In [1]: import numpy as np

In [2]: np.set_printoptions(precision=2, suppress=True, linewidth=160, sign=" ")

In [3]: Q, _ = np.linalg.qr(np.array([[2.3, -1.7], [-0.2, 0.7]]))

In [4]: V, _ = np.linalg.qr(np.array([[0.2, -0.6], [0.4, -0.3]]))

In [5]: sigma = 20 * 0.2 ** np.arange(2)

In [6]: K = Q[:, :2] * sigma @ V[:2]

In [7]: K
Out[7]: 
array([[ 8.6 , 17.98],
       [-4.34,  0.23]])

In [8]: # row 0 dominates

In [9]: rng = np.random.default_rng(5003)

In [10]: lab = rng.permutation(2)

In [11]: lab
Out[11]: array([ 0,  1])

In [12]: other = K[lab][:, lab]

In [13]: np.sort(np.abs(np.linalg.eigvals(other)))
Out[13]: array([ 8.94,  8.94])

In [14]: print(np.diag(other))
[ 8.6   0.23]

In [15]: other
Out[15]: 
array([[ 8.6 , 17.98],
       [-4.34,  0.23]])

In [16]: r0 = np.array([2, 0])

In [17]: print(np.polyval(r0, other[0]))
[ 17.2   35.95]

In [18]: X = np.array([[1.0, 3.0, 0.0, 0.0, 0.0],
    ...:     [3.0, 1.0, 3.0, 0.0, 0.0],
    ...:     [0.0, 3.0, 2.0, 3.0, 0.0],
    ...:     [0.0, 0.0, 3.0, 3.0, 3.0],
    ...:     [0.0, 0.0, 0.0, 3.0, 0.0]])

In [19]: print(X)
[[ 1.  3.  0.  0.  0.]
 [ 3.  1.  3.  0.  0.]
 [ 0.  3.  2.  3.  0.]
 [ 0.  0.  3.  3.  3.]
 [ 0.  0.  0.  3.  0.]]

In [20]: x = np.array([1, 3, 3, 4, 1])

In [21]: target = X @ x

In [22]: target
Out[22]: array([ 10.,  15.,  27.,  24.,  12.])

In [23]: print(np.linalg.solve(X.T, X[3]))
[ 0.  0.  0.  1.  0.]

In [24]: np.einsum("ii->", X)
Out[24]: np.float64(7.0)

In [25]: round(float(np.linalg.det(2 * X)), 2), round(float(np.linalg.det(X)), 2)
Out[25]: (7200.0, 225.0)

In [26]: np.einsum("ij,ji->", X, X)
Out[26]: np.float64(87.0)

In [27]: np.linalg.eigvals(X)
Out[27]: array([ 7.11,  4.33,  1.07, -3.6 , -1.9 ])

In [28]: other = np.linalg.inv(X)

In [29]: print((np.abs(other) > 1e-9).astype(int))
[[ 1  1  1  0  1]
 [ 1  1  1  0  1]
 [ 1  1  1  0  1]
 [ 0  0  0  0  1]
 [ 1  1  1  1  1]]

In [30]: print(np.round(np.linalg.det(X) * np.linalg.det(other), 2))
1.0

In [31]: np.round(X @ other, 2) + 0
Out[31]: 
array([[ 1.,  0.,  0.,  0.,  0.],
       [ 0.,  1.,  0.,  0.,  0.],
       [ 0.,  0.,  1.,  0.,  0.],
       [ 0.,  0.,  0.,  1.,  0.],
       [ 0.,  0.,  0.,  0.,  1.]])

In [32]: vals, V = np.linalg.eigh(X)

In [33]: x = np.array([-1, 0, 1, 0, 0])

In [34]: np.abs(X).sum(axis=1).max(), np.round(np.abs(vals).max(), 2)
Out[34]: (np.float64(9.0), np.float64(7.11))

In [35]: print((np.sign(V[:, -1].round(6)) == np.sign(V[0, -1].round(6))).astype(int))
[ 1  1  1  1  1]

In [36]: W0 = np.load("mat.npy")

In [37]: W0
Out[37]: 
array([[ 0.63,  0.45, -0.09, -0.09, -0.09,  0.09],
       [ 0.45,  0.32, -0.06, -0.06, -0.06,  0.06],
       [-0.09, -0.06,  0.01,  0.01,  0.01, -0.01],
       [-0.09, -0.06,  0.01,  0.01,  0.01, -0.01],
       [-0.09, -0.06,  0.01,  0.01,  0.01, -0.01],
       [ 0.09,  0.06, -0.01, -0.01, -0.01,  0.01]])

In [38]: # row 3 repeats row 2

In [39]: np.abs(np.diag(np.linalg.qr(W0)[1])) > 1e-9
Out[39]: array([ True, False, False, False, False, False])
